>>> import numpy as np
>>> from numpy import linalg as LA
>>> np.set_printoptions(precision=2, suppress=True, linewidth=100, sign=" ")
>>> def rd(a):
...     return np.round(a, 2) + 0
... 
>>> J = np.load("out14.npy")
>>> J
array([[ 6.,  0.,  0.],
       [ 0.,  6.,  5.],
       [ 0.,  5.,  6.]])
>>> LA.norm(J, axis=1).argmax()
np.int64(1)
>>> rd(LA.norm(J[0] - J[1]))
np.float64(9.85)
>>> rd(LA.norm(J, axis=0))
array([ 6.  ,  7.81,  7.81])
>>> rd(LA.norm(J, 1)), rd(LA.norm(J, np.inf))
(np.float64(11.0), np.float64(11.0))
>>> J[0] @ J[1]
np.float64(0.0)
>>> rd(LA.norm(J, 2))
np.float64(11.0)
>>> q, Rm = LA.qr(J)
>>> rd(q)
array([[ 1.  ,  0.  ,  0.  ],
       [ 0.  , -0.77, -0.64],
       [ 0.  , -0.64,  0.77]])
>>> np.allclose(Rm.T @ Rm, J.T @ J)
True
>>> rd(q.T @ q)
array([[ 1.,  0.,  0.],
       [ 0.,  1.,  0.],
       [ 0.,  0.,  1.]])
>>> rd(q @ Rm)
array([[ 6.,  0.,  0.],
       [ 0.,  6.,  5.],
       [ 0.,  5.,  6.]])
>>> q.shape, Rm.shape
((3, 3), (3, 3))
>>> rd(LA.eigvalsh(q).min())
np.float64(-1.0)
>>> x = np.ones(3)
>>> for _ in range(6):
...     x = J @ x
...     x /= LA.norm(x)
...     print(round(x @ J @ x, 2))
... 
10.35
10.79
10.94
10.98
10.99
11.0
>>> rd(x)
array([ 0.02,  0.71,  0.71])
>>> rd(LA.eigvalsh(J)[-1])
np.float64(11.0)
>>> w, evecs = LA.eig(J)
>>> rd(np.prod(w))
np.float64(66.0)
>>> rd(np.sort(LA.eigvals(J.T)))
array([  1.,   6.,  11.])
>>> rd(np.sort(LA.eigvals(LA.inv(J))))
array([ 0.09,  0.17,  1.  ])
>>> rd(J @ evecs[:, 0] - w[0] * evecs[:, 0])
array([ 0.,  0.,  0.])
>>> M = np.loadtxt("sample8.csv", delimiter=",")
>>> M
array([[ 1.44, -3.84,  2.39,  0.92,  0.39,  1.22],
       [-1.79,  2.03,  2.85, -1.09,  0.13,  2.88],
       [ 3.15, -2.67,  0.76,  2.47,  0.36,  1.05],
       [ 0.15, -1.12,  2.74,  1.93,  0.04, -3.54],
       [-0.35, -0.2 ,  0.37,  1.35,  2.2 , -4.25],
       [-1.57,  1.41, -3.01,  3.12,  1.09,  0.75],
       [-0.45, -1.35,  3.26,  2.62, -2.17,  0.88],
       [-1.85, -1.63,  1.56,  0.11,  0.7 , -4.  ],
       [ 2.43,  0.88,  3.9 ,  1.2 ,  1.16,  0.55],
       [-0.35, -3.66,  0.55,  0.  , -3.22,  0.91],
       [ 0.87, -1.1 , -1.18, -2.08, -3.12, -2.74],
       [ 0.51, -3.19, -0.57,  2.95, -0.19, -2.35],
       [ 3.11, -1.76,  1.54, -0.24,  3.09, -0.47],
       [ 2.1 , -4.29,  1.19, -0.57, -0.02, -0.63],
       [ 0.65, -3.13,  1.45,  0.87, -2.93, -1.82],
       [ 0.41,  0.84,  0.05, -2.65,  4.07, -0.75],
       [-1.52,  4.14, -1.22, -0.47, -1.92,  0.44],
       [ 0.61, -3.07, -3.26, -0.13, -0.06, -2.13]])
>>> Z = M[[0, 2]].astype(float)
>>> for _ in range(7):
...     idx = LA.norm(M[:, None] - Z, axis=-1).argmin(axis=1)
...     Z = np.array([M[idx == j].mean(axis=0) for j in range(2)])
... 
>>> idx
array([ 0,  0,  1,  0,  1,  1,  0,  0,  1,  0,  0,  1,  1,  0,  0,  1,  1,  1])
>>> rd(Z)
array([[ 0.09, -2.01,  1.65,  0.3 , -1.13, -0.76],
       [ 0.75, -0.4 , -0.16,  0.84,  1.09, -0.8 ]])
>>> rd(Z[1] - Z[0])
array([ 0.67,  1.61, -1.81,  0.54,  2.22, -0.04])
>>> idx = M[:, 2] > np.median(M[:, 2])
>>> f = M[idx].mean(axis=0) - M[~idx].mean(axis=0)
>>> np.argsort(-np.abs(f).round(6), kind="stable")
array([ 2,  1,  5,  0,  3,  4])
>>> rd(f)
array([ 0.45, -0.75,  3.15,  0.13,  0.13,  0.46])
>>> ((M - M.mean(axis=0)) @ f > 0).astype(int)
array([ 1,  1,  1,  1,  0,  0,  1,  1,  1,  1,  0,  0,  1,  1,  1,  0,  0,  0])
>>> ang = np.radians(15)
>>> Rm = np.eye(6)
>>> Rm[5, 5] = Rm[2, 2] = np.cos(ang)
>>> Rm[5, 2], Rm[2, 5] = -np.sin(ang), np.sin(ang)
>>> rd(Rm)
array([[ 1.  ,  0.  ,  0.  ,  0.  ,  0.  ,  0.  ],
       [ 0.  ,  1.  ,  0.  ,  0.  ,  0.  ,  0.  ],
       [ 0.  ,  0.  ,  0.97,  0.  ,  0.  ,  0.26],
       [ 0.  ,  0.  ,  0.  ,  1.  ,  0.  ,  0.  ],
       [ 0.  ,  0.  ,  0.  ,  0.  ,  1.  ,  0.  ],
       [ 0.  ,  0.  , -0.26,  0.  ,  0.  ,  0.97]])
>>> A2 = M @ Rm.T
>>> rd(LA.svd(M, compute_uv=False)), rd(LA.svd(A2, compute_uv=False))
(array([ 12.86,   9.41,   8.93,   7.34,   6.69,   4.2 ]), array([ 12.86,   9.41,   8.93,   7.34,   6.69,   4.2 ]))
>>> np.allclose(LA.norm(M, axis=1), LA.norm(A2, axis=1))
True
